>>> import numpy as np
>>> np.set_printoptions(precision=3, suppress=True, linewidth=120, floatmode="fixed")
>>> E = np.loadtxt("w.csv", delimiter=",")
>>> print(E)
[[ 0.400  1.000 -0.800]
 [ 1.400 -1.200 -0.100]
 [-0.900 -0.600  1.400]
 [ 1.200 -0.100 -0.900]]
>>> print(round(E[1] @ E[2], 3))
-0.68
>>> print(round(float(np.linalg.norm(E, 2)), 3))
2.599
>>> print(np.round(np.linalg.norm(E, 1), 3), np.round(np.linalg.norm(E, np.inf), 3))
3.9 2.9
>>> print(np.round(np.linalg.norm(E[1], 1), 3), np.round(np.linalg.norm(E[1], np.inf), 3))
2.7 1.4
>>> print(round(float(np.linalg.norm(E) ** 2 / np.linalg.norm(E, 2) ** 2), 3))
1.569
>>> print(np.linalg.norm(E, axis=1).argmax())
1
>>> print(round(float(np.linalg.norm(E[1] - E[2])), 3))
2.811
>>> vec = np.array([-2, -2, 0])
>>> rhs = E @ vec
>>> b, lr = np.zeros(3), 1 / np.linalg.norm(E, 2) ** 2
>>> for i in range(8):
...     b -= lr * E.T @ (E @ b - rhs)
...     if i % 2 == 0: print(i, round(np.linalg.norm(E @ b - rhs), 3))
... 
0 0.949
2 0.537
4 0.506
6 0.496
>>> print(b)
[-0.952 -0.992  1.303]
>>> print(round(float(np.linalg.cond(E)), 3))
10.341
>>> rng = np.random.default_rng(7047)
>>> t = np.sort(rng.uniform(-2, 2, 12))
>>> F = np.c_[t, t ** 2, t ** 3] @ np.array([[8, 1, 6], [4, 3, 2], [4, 2, 0]])
>>> print(F)
[[-28.747  -4.960  -4.155]
 [-12.721  -0.679  -4.432]
 [-10.114  -0.241  -4.266]
 [ -5.980   0.095  -3.548]
 [ -2.148  -0.084  -1.620]
 [  1.366   0.238   0.989]
 [ 11.651   4.026   6.345]
 [ 18.624   7.231   8.907]
 [ 22.736   9.200  10.223]
 [ 34.880  15.190  13.597]
 [ 46.382  20.993  16.334]
 [ 47.558  21.590  16.596]]
>>> B = np.c_[F[:, :2] @ np.array([[5, -3], [-4, 0]]), np.array([3, 2, 1, 4, 3, 0, 5, 1, 0, 2, 4, 4])]
>>> print(B)
[[-123.895   86.242    3.000]
 [ -60.889   38.164    2.000]
 [ -49.604   30.341    1.000]
 [ -30.284   17.941    4.000]
 [ -10.402    6.443    3.000]
 [   5.881   -4.099    0.000]
 [  42.148  -34.952    5.000]
 [  64.197  -55.872    1.000]
 [  76.880  -68.209    0.000]
 [ 113.640 -104.640    2.000]
 [ 147.939 -139.146    4.000]
 [ 151.427 -142.673    4.000]]
>>> print(np.linalg.matrix_rank(B))
3
>>> print(np.round(np.linalg.lstsq(F, B[:, 0])[0], 3) + 0)
[ 5.000 -4.000  0.000]
>>> print(B.mean(axis=0))
[ 27.253 -30.872   2.417]
>>> print(B.shape)
(12, 3)
>>> print(B.sum(axis=0))
[ 327.039 -370.460   29.000]
>>> print(np.count_nonzero(B))
34
>>> print(round(np.abs(B).max(), 3))
151.427
>>> Xc = (F - F.mean(axis=0)) / F.std(axis=0)
>>> print(Xc.std(axis=0))
[1.000 1.000 1.000]
>>> print(np.argwhere(np.abs(Xc) > 2))
[]
>>> b = np.linalg.lstsq(np.delete(Xc, 2, axis=1), Xc[:, 2])[0]
>>> print(round(1 - np.var(Xc[:, 2] - np.delete(Xc, 2, axis=1) @ b), 3))
0.944
>>> print(np.abs(b).argmax())
0
>>> A = np.load("out15.npy")
>>> print(A)
[[1 0]
 [3 0]]
>>> print(np.linalg.cond(A) > 100)
True
>>> U, s, Vh = np.linalg.svd(A)
>>> evecs = Vh[:(s > 1e-8).sum()]
>>> vec = A[1] + 2 * A[0] + rng.integers(2) * np.eye(2)[1]
>>> print(vec)
[5.000 1.000]
>>> print(np.linalg.matrix_rank(np.vstack([A, vec])))
2
>>> print(A.reshape(-1, 2))
[[1 0]
 [3 0]]
>>> print(A.ravel(order="F"))
[1 3 0 0]
>>> print(A.reshape(2, -1))
[[1 0]
 [3 0]]
>>> blk = A.reshape(2, 2, -1)
>>> print(np.einsum("ihd,jhd->hij", blk, blk).shape)
(2, 2, 2)
>>> print(blk[:, 0])
[[1]
 [3]]
>>> print(blk.shape)
(2, 2, 1)
>>> arr = np.load("dump.npy")
>>> print(arr)
[[ 0.000  0.000  4.000  2.000 -4.000]
 [ 0.000  0.000 -3.000  3.000  5.000]
 [ 4.000 -3.000  0.000  0.000  0.000]
 [ 2.000  3.000  0.000  0.000  0.000]
 [-4.000  5.000  0.000  0.000  0.000]]
>>> B = arr + rng.integers(-2, 3, (5, 4)) @ rng.integers(-2, 3, (4, 5))
>>> print(B)
[[10.000  2.000  6.000  7.000 -7.000]
 [-1.000 -7.000  2.000 -2.000  6.000]
 [ 9.000 -9.000  7.000 -2.000 -1.000]
 [ 7.000  4.000 -1.000  2.000 -2.000]
 [-3.000 -2.000  7.000 -4.000  0.000]]
>>> print(np.abs(B - arr).sum(axis=1))
[22.000 19.000 21.000 11.000 19.000]
>>> print(np.linalg.matrix_rank(B - arr, tol=1e-8))
4
>>> print(B - arr)
[[10.000  2.000  2.000  5.000 -3.000]
 [-1.000 -7.000  5.000 -5.000  1.000]
 [ 5.000 -6.000  7.000 -2.000 -1.000]
 [ 5.000  1.000 -1.000  2.000 -2.000]
 [ 1.000 -7.000  7.000 -4.000  0.000]]
>>> M = np.loadtxt("test2.csv", delimiter=",")
>>> print(M)
[[-0.500  0.000  0.000  0.000 -0.866]
 [ 0.000  1.000  0.000  0.000  0.000]
 [ 0.000  0.000  1.000  0.000  0.000]
 [ 0.000  0.000  0.000  1.000  0.000]
 [ 0.866  0.000  0.000  0.000 -0.500]]
>>> print(np.allclose(M @ M.T, M.T @ M))
True
>>> print(np.trace(M))
2.0
>>> print(np.allclose(M, M.T))
False
>>> P = np.triu(np.array([[1, 2, 2, 2, 1],
...     [1, 0, 2, 0, 2],
...     [0, 0, 0, 0, 2],
...     [2, 1, 1, 0, 2],
...     [0, 1, 1, 0, 0]]), 1) + np.eye(5)
>>> B = P @ M @ np.linalg.inv(P)
>>> print(P @ M - M @ P)
[[ 0.866  3.000  3.000  3.000  0.000]
 [ 1.732  0.000  0.000  0.000 -3.000]
 [ 1.732  0.000  0.000  0.000 -3.000]
 [ 1.732  0.000  0.000  0.000 -3.000]
 [ 0.000 -1.732 -1.732 -1.732 -0.866]]
>>> print(np.poly(B))
[ 1.000 -2.000  1.000 -1.000  2.000 -1.000]
>>> print(B)
[[ 0.366  1.268 -1.268  1.268 -4.268]
 [ 1.732 -2.464  3.464 -3.464  2.196]
 [ 1.732 -3.464  4.464 -3.464  2.196]
 [ 1.732 -3.464  3.464 -2.464  2.196]
 [ 0.866 -1.732  1.732 -1.732  2.098]]
>>> print(np.round(np.linalg.det(B), 3))
1.0
>>> print(np.linalg.matrix_rank(B))
5
